$ ipython --no-banner

In [1]: import numpy as np

In [2]: from numpy import linalg as LA

In [3]: np.set_printoptions(suppress=True, linewidth=160)

In [4]: m1 = np.arange(42).reshape(7, 6) + 5

In [5]: m1
Out[5]: 
array([[ 5,  6,  7,  8,  9, 10],
       [11, 12, 13, 14, 15, 16],
       [17, 18, 19, 20, 21, 22],
       [23, 24, 25, 26, 27, 28],
       [29, 30, 31, 32, 33, 34],
       [35, 36, 37, 38, 39, 40],
       [41, 42, 43, 44, 45, 46]])

In [6]: Y = np.array([[1, 1, 1],
   ...:     [-1, -1, 1],
   ...:     [2, -1, 0],
   ...:     [-1, 2, -1],
   ...:     [-1, -2, 2],
   ...:     [-1, 2, 0]])

In [7]: np.einsum("ij,ij->i", m1, m1)
Out[7]: array([  355,  1111,  2299,  3919,  5971,  8455, 11371])

In [8]: m1 @ Y
Out[8]: 
array([[-14,  10,  21],
       [-20,  16,  39],
       [-26,  22,  57],
       [-32,  28,  75],
       [-38,  34,  93],
       [-44,  40, 111],
       [-50,  46, 129]])

In [9]: A = np.load("arr.npy")

In [10]: A
Out[10]: 
array([[1, 4, 2, 1, 3, 5, 2],
       [4, 1, 4, 2, 1, 3, 5],
       [2, 4, 1, 4, 2, 1, 3],
       [1, 2, 4, 1, 4, 2, 1],
       [3, 1, 2, 4, 1, 4, 2],
       [5, 3, 1, 2, 4, 1, 4],
       [2, 5, 3, 1, 2, 4, 1]])

In [11]: W = np.array([[-3, -1, 1, 2],
    ...:     [1, 1, -3, -2],
    ...:     [-2, 3, -1, -1],
    ...:     [-1, 0, 1, 3],
    ...:     [-2, 2, 3, -3],
    ...:     [1, -1, 3, 2],
    ...:     [3, -3, 0, 3]])

In [12]: beta = np.array([3, 0, 1, 1])

In [13]: H = np.maximum(A @ W + beta, 0)

In [14]: H
Out[14]: 
array([[ 4,  4, 13,  3],
       [ 0,  0, 12, 27],
       [ 1,  0,  3, 13],
       [ 0, 16, 11,  0],
       [ 0,  0, 18, 26],
       [ 0,  0, 13, 12],
       [ 0,  9,  4,  0]])

In [15]: LA.matrix_rank(H)
Out[15]: np.int64(4)

In [16]: np.round((H > 0).mean(axis=0), 1)
Out[16]: array([0.3, 0.4, 1. , 0.7])

In [17]: basis = np.array([[-5, -4], [2, 1], [0, -5], [1, -4]])

In [18]: (H @ basis).round(6).argmax(axis=1)
Out[18]: array([0, 0, 0, 0, 0, 0, 0])
